$ python3 -q
>>> import numpy as np
>>> np.set_printoptions(precision=2, suppress=True, linewidth=100, floatmode="fixed")
>>> other = np.array([[0, 1, 3, 1, 0, -1, 2, 2, 0],
...     [2, -3, -2, -1, -2, 2, 1, 3, 2],
...     [0, 3, -1, -3, 1, -1, 1, 2, -1],
...     [0, -3, -2, 1, 0, 0, 2, 0, 0],
...     [-3, -1, 2, 3, 0, 3, -3, 3, 0],
...     [-2, 3, 2, -2, 2, -1, -2, -3, 0],
...     [-3, 0, 1, 0, 2, -2, 3, -2, -2],
...     [-3, 3, -1, -2, 0, -2, -1, -3, 3],
...     [-3, -3, 2, 1, -2, 1, -3, -3, 1]])
>>> X = np.tril(other)
>>> X
array([[ 0,  0,  0,  0,  0,  0,  0,  0,  0],
       [ 2, -3,  0,  0,  0,  0,  0,  0,  0],
       [ 0,  3, -1,  0,  0,  0,  0,  0,  0],
       [ 0, -3, -2,  1,  0,  0,  0,  0,  0],
       [-3, -1,  2,  3,  0,  0,  0,  0,  0],
       [-2,  3,  2, -2,  2, -1,  0,  0,  0],
       [-3,  0,  1,  0,  2, -2,  3,  0,  0],
       [-3,  3, -1, -2,  0, -2, -1, -3,  0],
       [-3, -3,  2,  1, -2,  1, -3, -3,  1]])
>>> # rank 8
>>> Uu, sig, vt = np.linalg.svd(X)
>>> np.argmax(sig[:-1] / (sig[1:] + 1e-6)) + 1
np.int64(8)
>>> other = Uu[:, :8] @ np.diag(sig[:8]) @ vt[:8]
>>> round(np.linalg.norm(X - other, 2), 2), round(float(sig[8]), 2)
(np.float64(0.0), 0.0)
>>> other.round(2) + 0
array([[ 0.00,  0.00,  0.00,  0.00,  0.00,  0.00,  0.00,  0.00,  0.00],
       [ 2.00, -3.00,  0.00,  0.00,  0.00,  0.00,  0.00,  0.00,  0.00],
       [ 0.00,  3.00, -1.00,  0.00,  0.00,  0.00,  0.00,  0.00,  0.00],
       [ 0.00, -3.00, -2.00,  1.00,  0.00,  0.00,  0.00,  0.00,  0.00],
       [-3.00, -1.00,  2.00,  3.00,  0.00,  0.00,  0.00,  0.00,  0.00],
       [-2.00,  3.00,  2.00, -2.00,  2.00, -1.00,  0.00,  0.00,  0.00],
       [-3.00,  0.00,  1.00,  0.00,  2.00, -2.00,  3.00,  0.00,  0.00],
       [-3.00,  3.00, -1.00, -2.00,  0.00, -2.00, -1.00, -3.00,  0.00],
       [-3.00, -3.00,  2.00,  1.00, -2.00,  1.00, -3.00, -3.00,  1.00]])
>>> np.round(np.abs(X - other).max(), 2)
np.float64(0.0)
>>> np.prod(np.diag(X)), np.round(np.linalg.det(X), 2)
(np.int64(0), np.float64(0.0))
>>> np.linalg.matrix_rank(X, rtol=0.1)
np.int64(6)
>>> np.round(np.linalg.svd(X, compute_uv=False), 2) + 0
array([8.80, 7.79, 5.63, 3.86, 3.14, 1.20, 0.83, 0.41, 0.00])
>>> X.sum(axis=1)
array([ 0, -1,  2, -4,  1,  2,  1, -9, -9])
>>> print(X - X[0])
[[ 0  0  0  0  0  0  0  0  0]
 [ 2 -3  0  0  0  0  0  0  0]
 [ 0  3 -1  0  0  0  0  0  0]
 [ 0 -3 -2  1  0  0  0  0  0]
 [-3 -1  2  3  0  0  0  0  0]
 [-2  3  2 -2  2 -1  0  0  0]
 [-3  0  1  0  2 -2  3  0  0]
 [-3  3 -1 -2  0 -2 -1 -3  0]
 [-3 -3  2  1 -2  1 -3 -3  1]]
>>> np.linalg.matrix_rank(X)
np.int64(8)
>>> np.unravel_index(np.abs(X).argmax(), X.shape)
(np.int64(1), np.int64(1))
>>> X.shape
(9, 9)
>>> np.diff(X, axis=0)
array([[ 2, -3,  0,  0,  0,  0,  0,  0,  0],
       [-2,  6, -1,  0,  0,  0,  0,  0,  0],
       [ 0, -6, -1,  1,  0,  0,  0,  0,  0],
       [-3,  2,  4,  2,  0,  0,  0,  0,  0],
       [ 1,  4,  0, -5,  2, -1,  0,  0,  0],
       [-1, -3, -1,  2,  0, -1,  3,  0,  0],
       [ 0,  3, -2, -2, -2,  0, -4, -3,  0],
       [ 0, -6,  3,  3, -2,  3, -2,  0,  1]])
>>> X.mean(axis=0)
array([-1.33, -0.11,  0.33,  0.11,  0.22, -0.44, -0.11, -0.67,  0.11])
>>> Uu, sig, vt = np.linalg.svd(X)
>>> evecs = vt[:(sig > 1e-8).sum()]
>>> rng = np.random.default_rng(55139)
>>> x = X[6] + -2 * X[0] + rng.integers(2) * np.eye(9)[7]
>>> x
array([-3.00,  0.00,  1.00,  0.00,  2.00, -2.00,  3.00,  1.00,  0.00])
>>> np.diag(evecs.T @ evecs)
array([1.00, 1.00, 1.00, 1.00, 0.93, 0.73, 0.97, 0.84, 0.53])
>>> round(float(np.linalg.norm(x - evecs.T @ evecs @ x)), 2)
0.4
>>> np.linalg.matrix_rank(np.vstack([X, x]))
np.int64(9)
>>> M = np.loadtxt("x.csv", delimiter=",")
>>> M
array([[  0.00,   0.00,   0.00,   0.00,   0.00,   0.00,   0.00,   0.00,   0.00,   0.00,   0.00],
       [ -1.00,   6.00,  -8.00,   6.00,   4.00,   7.00,   4.00,   8.00,  -5.00,   4.00,  -8.00],
       [ -3.00,  18.00, -24.00,  18.00,  12.00,  21.00,  12.00,  24.00, -15.00,  12.00, -24.00],
       [ -3.00,  18.00, -24.00,  18.00,  12.00,  21.00,  12.00,  24.00, -15.00,  12.00, -24.00],
       [ -3.00,  18.00, -24.00,  18.00,  12.00,  21.00,  12.00,  24.00, -15.00,  12.00, -24.00],
       [ -3.00,  18.00, -24.00,  18.00,  12.00,  21.00,  12.00,  24.00, -15.00,  12.00, -24.00],
       [ -2.00,  12.00, -16.00,  12.00,   8.00,  14.00,   8.00,  16.00, -10.00,   8.00, -16.00],
       [ -2.00,  12.00, -16.00,  12.00,   8.00,  14.00,   8.00,  16.00, -10.00,   8.00, -16.00],
       [ -2.00,  12.00, -16.00,  12.00,   8.00,  14.00,   8.00,  16.00, -10.00,   8.00, -16.00],
       [  0.00,   0.00,   0.00,   0.00,   0.00,   0.00,   0.00,   0.00,   0.00,   0.00,   0.00]])
>>> # column 3 repeats column 1
>>> Uu, sig, vt = np.linalg.svd(M)
>>> np.argmax(sig[:-1] / (sig[1:] + 1e-6)) + 1
np.int64(1)
>>> other = Uu[:, :1] @ np.diag(sig[:1]) @ vt[:1]
>>> np.round(np.linalg.norm(M - other) / np.linalg.norm(M), 2)
np.float64(0.0)
>>> round(np.linalg.norm(M - other, 2), 2), np.round(sig[1], 2)
(np.float64(0.0), np.float64(0.0))
>>> K = np.load("arr.npy")
>>> K
array([[2.00, 4.00, 0.00, 0.00, 0.00],
       [4.00, 3.00, 4.00, 0.00, 0.00],
       [0.00, 4.00, 3.00, 4.00, 0.00],
       [0.00, 0.00, 4.00, 9.00, 4.00],
       [0.00, 0.00, 0.00, 4.00, 1.00]])
>>> K.shape
(5, 5)
>>> np.count_nonzero(K)
np.int64(13)
>>> np.unravel_index(np.abs(K).argmax(), K.shape)
(np.int64(3), np.int64(3))
>>> K - K[0]
array([[ 0.00,  0.00,  0.00,  0.00,  0.00],
       [ 2.00, -1.00,  4.00,  0.00,  0.00],
       [-2.00,  0.00,  3.00,  4.00,  0.00],
       [-2.00, -4.00,  4.00,  9.00,  4.00],
       [-2.00, -4.00,  0.00,  4.00,  1.00]])
>>> K.sum(axis=1)
array([ 6.00, 11.00, 11.00, 17.00,  5.00])
>>> np.diff(K, axis=0)
array([[ 2.00, -1.00,  4.00,  0.00,  0.00],
       [-4.00,  1.00, -1.00,  4.00,  0.00],
       [ 0.00, -4.00,  1.00,  5.00,  4.00],
       [ 0.00,  0.00, -4.00, -5.00, -3.00]])
>>> E = np.load("out2.npy")
>>> E
array([[  7.32, -16.06,  -2.24,   2.66,   2.84,   8.26],
       [-16.74,   5.09,   6.76,  -2.85,   1.77,   6.06],
       [ 16.76,  -1.78,  -7.35,   3.39,  -1.49,  -6.94],
       [ -3.51, -11.38,  10.95,  10.77,   4.73,   0.20],
       [ -5.26, -14.55,   5.86,  -5.57,  -5.82,   7.83],
       [ -2.97,  14.03,   2.99,  -0.50,  -1.45, -13.53],
       [  1.83, -10.67,   6.40,   0.74,   7.24, -13.75],
       [  8.76, -14.93,  -7.82,  -1.27,   4.87,  -3.73],
       [ -2.76,  -2.97,  15.59,  -1.00,  11.06,   4.14],
       [  0.08, -17.11,   9.32,   3.77,   1.46,   2.02],
       [ -2.56,  -5.88,  11.60,   6.48,  11.71,  -6.72],
       [  4.29,   1.76, -15.93,  -5.37,   9.49,  -2.44],
       [  7.34,   4.92,  14.24,   5.81,  -3.83,   8.42],
       [ -5.93,   9.38,  -5.55, -12.26,  -9.70,   1.22],
       [  7.11,  -2.04,   8.50,   5.08,  -7.79, -13.66],
       [  6.38,  -3.67, -16.28,  -8.29,  -2.17,   2.72],
       [ 12.74,  13.66,  -0.22,   3.42,  -6.14,  -1.27],
       [-10.29,   8.67,   2.60,  -5.36, -11.48,  -7.19],
       [  9.58, -12.54,   5.91,  -9.75,  -0.58,  -4.57],
       [ 10.00,  -5.97,  10.00,   9.58,  -7.95,   3.05],
       [-16.94,   5.47,  -6.18,  -1.40,   6.55,   0.31],
       [-14.22,   9.35,  -5.09,   7.34,  -0.82,  -5.47],
       [  0.90,   4.12,   0.82,  18.16,  -7.19,  -0.28]])
>>> W2 = E[[22, 17]].astype(float)
>>> for _ in range(6):
...     z = np.linalg.norm(E[:, None] - W2, axis=-1).argmin(axis=1)
...     W2 = np.array([E[z == j].mean(axis=0) for j in range(2)])
... 
>>> z
array([0, 1, 0, 0, 0, 1, 0, 0, 0, 0, 0, 1, 0, 1, 0, 1, 0, 1, 0, 0, 1, 1, 0])
>>> W2
array([[ 4.56, -6.21,  5.44,  3.48,  0.21, -1.13],
       [-7.05,  6.26, -4.58, -3.59, -0.98, -2.29]])
